In [1]: import numpy as np

In [2]: np.set_printoptions(precision=3, suppress=True, linewidth=140, legacy="1.25")

In [3]: M = np.array([[-2, -1, 0, 0, 0, 0],
   ...:     [1, -1, 0, 0, 0, 0],
   ...:     [-1, 3, 0, 0, 0, 0],
   ...:     [0, 0, -2, -1, 0, 0],
   ...:     [0, 0, 1, -1, 0, 0],
   ...:     [0, 0, -1, 3, 0, 0],
   ...:     [0, 0, 0, 0, -2, -1],
   ...:     [0, 0, 0, 0, 1, -1],
   ...:     [0, 0, 0, 0, -1, 3]])

In [4]: O, V = np.linalg.qr(M[:, :1])[0], np.linalg.qr(M[:, 1:])[0]

In [5]: s = np.linalg.svd(O.T @ V, compute_uv=False)

In [6]: print(s)
[0.246]

In [7]: (s > 0.9).sum()
Out[7]: 0

In [8]: np.degrees(np.arccos(s.clip(0, 1)))
Out[8]: array([75.748])

In [9]: E = np.load("data.npy")

In [10]: E
Out[10]: 
array([[-12.954,   4.48 ,  -2.008, -10.418, -25.237,  15.56 ,   0.991,   9.449,   7.43 ,   4.94 ,  -4.848,  -4.348,  25.101],
       [-15.548,   5.712,  -0.076,  -9.432, -25.71 ,  15.27 ,  -1.925,   7.894,   8.823,   4.939,  -5.283,  -5.937,  23.714],
       [-14.182,   6.376,   0.818, -11.185, -24.215,  15.45 ,   0.764,  10.67 ,  10.513,   4.546,  -3.539,  -3.522,  24.116],
       [-15.402,   5.481,  -0.71 ,  -9.64 , -25.741,  16.001,   1.023,   9.521,   9.87 ,   4.595,  -4.696,  -5.271,  25.131],
       [-16.624,   5.983,   0.587,  -9.787, -23.516,  14.766,   2.56 ,  10.948,  10.593,   6.484,  -4.347,  -3.757,  21.529],
       [-14.536,   3.081,   0.9  ,  -8.443, -23.64 ,  15.361,  -0.975,  10.935,  10.247,   5.926,  -5.628,  -3.539,  25.903],
       [-14.622,   5.424,  -0.095,  -9.65 , -26.646,  15.734,  -0.938,  11.542,  10.92 ,   6.516,  -4.579,  -4.481,  26.461],
       [-15.43 ,   5.197,  -1.902, -10.114, -25.352,  16.133,   1.288,  10.667,   9.65 ,   5.393,  -4.383,  -4.231,  25.009],
       [-16.155,   5.185,  -0.396,  -8.485, -24.793,  14.592,  -1.241,  11.303,  11.125,   6.983,  -5.354,  -7.553,  24.676],
       [-16.674,   4.236,  -0.441,  -9.841, -23.951,  14.328,  -0.141,  10.143,   8.803,   5.458,  -4.636,  -4.877,  25.46 ],
       [-15.316,   5.749,   0.791,  -9.045, -25.441,  15.758,  -0.706,  11.969,  11.402,   4.469,  -4.002,  -2.902,  24.262],
       [-15.846,   5.941,   0.354, -11.068, -22.737,  14.095,  -0.072,  11.075,  11.262,   3.65 ,  -3.682,  -5.874,  25.079],
       [-15.405,   3.671,   0.029,  -8.363, -26.58 ,  14.409,  -0.415,  10.813,   9.301,   4.83 ,  -4.997,  -3.855,  24.04 ],
       [-16.349,   3.855,   0.854, -10.392, -25.937,  13.429,  -1.014,  10.015,   9.864,   5.953,  -7.039,  -4.636,  23.104],
       [-14.527,   4.88 ,  -0.799,  -9.819, -23.067,  15.663,   1.237,   9.241,  10.401,   5.914,  -4.263,  -5.707,  24.587],
       [-15.694,   8.239,  -2.412, -11.431, -23.165,  16.285,   0.583,   8.546,  10.008,   4.999,  -5.32 ,  -4.992,  25.463],
       [-15.63 ,   4.154,  -1.32 , -11.036, -24.183,  15.288,   0.354,  10.472,  10.155,   5.887,  -4.759,  -4.96 ,  24.076],
       [-15.913,   3.104,  -0.57 , -12.368, -23.484,  15.33 ,   1.424,  10.988,  10.37 ,   7.381,  -5.475,  -5.059,  26.262],
       [-14.74 ,   4.38 ,   1.642,  -9.408, -23.066,  15.264,  -1.056,   9.207,  10.208,   3.693,  -3.951,  -7.561,  26.542],
       [-15.224,   4.718,  -0.752, -10.174, -23.27 ,  15.708,  -0.866,   8.681,   9.444,   5.268,  -4.823,  -4.935,  24.275],
       [-15.748,   3.63 ,   1.146,  -9.58 , -24.811,  15.155,   1.287,  10.888,  10.891,   6.164,  -5.111,  -2.575,  23.921],
       [-16.08 ,   5.73 ,  -0.22 , -10.276, -24.346,  14.678,   1.258,  11.676,   9.683,   4.207,  -4.451,  -4.095,  26.356],
       [-14.787,   5.984,   0.768, -10.768, -25.196,  13.662,  -1.227,   9.099,  10.165,   5.605,  -6.587,  -5.229,  26.087],
       [-13.689,   5.431,  -2.534,  -9.319, -24.702,  13.82 ,   0.573,  10.052,   9.932,   7.149,  -4.088,  -3.9  ,  24.906],
       [-14.634,   5.918,  -0.171, -11.062, -26.303,  15.187,  -0.947,  10.168,   9.695,   6.208,  -4.707,  -3.854,  25.717],
       [-15.801,   5.766,  -1.185, -10.009, -24.634,  16.099,  -2.319,  10.504,  11.181,   5.085,  -3.385,  -5.202,  24.496],
       [-15.892,   5.899,  -0.442, -11.759, -24.048,  15.891,   0.196,  11.369,  10.083,   4.131,  -4.199,  -4.831,  24.094]])

In [11]: cent = E[[5, 9]].astype(float)

In [12]: for _ in range(4):
    ...:     z = np.linalg.norm(E[:, None] - cent, axis=-1).argmin(axis=1)
    ...:     cent = np.array([E[z == j].mean(axis=0) for j in range(2)])
    ...: 

In [13]: z
Out[13]: array([1, 1, 1, 1, 1, 0, 0, 1, 1, 1, 0, 1, 0, 0, 1, 1, 1, 1, 1, 1, 0, 1, 1, 1, 1, 1, 1])

In [14]: np.abs(cent[1] - cent[0]).argmax()
Out[14]: 11

In [15]: cent[1] - cent[0]
Out[15]: array([ 0.023,  1.136, -1.165, -1.107,  1.189,  0.219,  0.577, -0.947, -0.466, -0.285,  0.618, -1.368,  0.274])

In [16]: M.shape
Out[16]: (9, 6)

In [17]: M - M[0]
Out[17]: 
array([[ 0,  0,  0,  0,  0,  0],
       [ 3,  0,  0,  0,  0,  0],
       [ 1,  4,  0,  0,  0,  0],
       [ 2,  1, -2, -1,  0,  0],
       [ 2,  1,  1, -1,  0,  0],
       [ 2,  1, -1,  3,  0,  0],
       [ 2,  1,  0,  0, -2, -1],
       [ 2,  1,  0,  0,  1, -1],
       [ 2,  1,  0,  0, -1,  3]])

In [18]: np.abs(M).max()
Out[18]: 3

In [19]: print(np.diff(M, axis=0))
[[ 3  0  0  0  0  0]
 [-2  4  0  0  0  0]
 [ 1 -3 -2 -1  0  0]
 [ 0  0  3  0  0  0]
 [ 0  0 -2  4  0  0]
 [ 0  0  1 -3 -2 -1]
 [ 0  0  0  0  3  0]
 [ 0  0  0  0 -2  4]]

In [20]: np.linalg.svd(M, compute_uv=False)
Out[20]: array([3.421, 3.421, 3.421, 2.302, 2.302, 2.302])

In [21]: print(M.sum(axis=0))
[-2  1 -2  1 -2  1]

In [22]: round(np.linalg.norm(M), 3)
Out[22]: 7.141
